$ python -q
>>> import numpy as np
>>> from numpy import linalg as LA
>>> np.set_printoptions(precision=2, suppress=True, linewidth=100, floatmode="fixed")
>>> K = np.loadtxt("m.csv", delimiter=",")
>>> K
array([[  2.00,  -4.00,  10.00, -12.00,  -6.00,   0.00,   6.00,  -7.00,  -5.00],
       [  2.00,  -4.00,  -3.00,   3.00,   1.00,   3.00,   5.00,   4.00,   6.00],
       [  0.00,   5.00, -11.00,  15.00,   4.00,   1.00,  -7.00,   7.00,   7.00],
       [ -6.00,   3.00,  -5.00,   3.00,   8.00,  -3.00,  -5.00,   4.00,  -2.00],
       [  8.00,  -1.00,   7.00,  -3.00, -12.00,   3.00,   3.00,  -7.00,   1.00],
       [ -4.00,   0.00,  -5.00,   3.00,   7.00,  -1.00,  -1.00,   5.00,   1.00],
       [ -2.00,  -3.00,  -5.00,   3.00,   6.00,   1.00,   3.00,   6.00,   4.00],
       [  0.00,  -6.00,   8.00, -12.00,  -2.00,   0.00,   8.00,  -4.00,  -4.00],
       [ -4.00,   5.00,  -3.00,   3.00,   4.00,  -3.00,  -7.00,   1.00,  -3.00],
       [  4.00,  -3.00,  -4.00,   6.00,  -1.00,   4.00,   4.00,   4.00,   8.00]])
>>> # rows and columns are dependent
>>> left, sv = LA.svd(K)
Traceback (most recent call last):
  File "<python-input-6>", line 1, in <module>
    left, sv = LA.svd(K)
    ^^^^^^^^
ValueError: too many values to unpack (expected 2)
>>> left, sv, Vh = LA.svd(K, full_matrices=False)
>>> np.abs(left[:, 0]).round(6).argmax()
np.int64(2)
>>> print(np.round(left.T @ K @ Vh.T, 2) + 0)
[[42.14  0.00  0.00  0.00  0.00  0.00  0.00  0.00  0.00]
 [ 0.00 22.10  0.00  0.00  0.00  0.00  0.00  0.00  0.00]
 [ 0.00  0.00 16.92  0.00  0.00  0.00  0.00  0.00  0.00]
 [ 0.00  0.00  0.00  0.00  0.00  0.00  0.00  0.00  0.00]
 [ 0.00  0.00  0.00  0.00  0.00  0.00  0.00  0.00  0.00]
 [ 0.00  0.00  0.00  0.00  0.00  0.00  0.00  0.00  0.00]
 [ 0.00  0.00  0.00  0.00  0.00  0.00  0.00  0.00  0.00]
 [ 0.00  0.00  0.00  0.00  0.00  0.00  0.00  0.00  0.00]
 [ 0.00  0.00  0.00  0.00  0.00  0.00  0.00  0.00  0.00]]
>>> (sv > 1e-8).sum()
np.int64(3)
>>> round(np.sqrt((sv ** 2).sum()), 2), np.round(LA.norm(K), 2)
(np.float64(50.51), np.float64(50.51))
>>> sv.round(2) + 0
array([42.14, 22.10, 16.92,  0.00,  0.00,  0.00,  0.00,  0.00,  0.00])
>>> np.abs(Vh[0])
array([0.16, 0.18, 0.50, 0.55, 0.37, 0.03, 0.29, 0.37, 0.21])
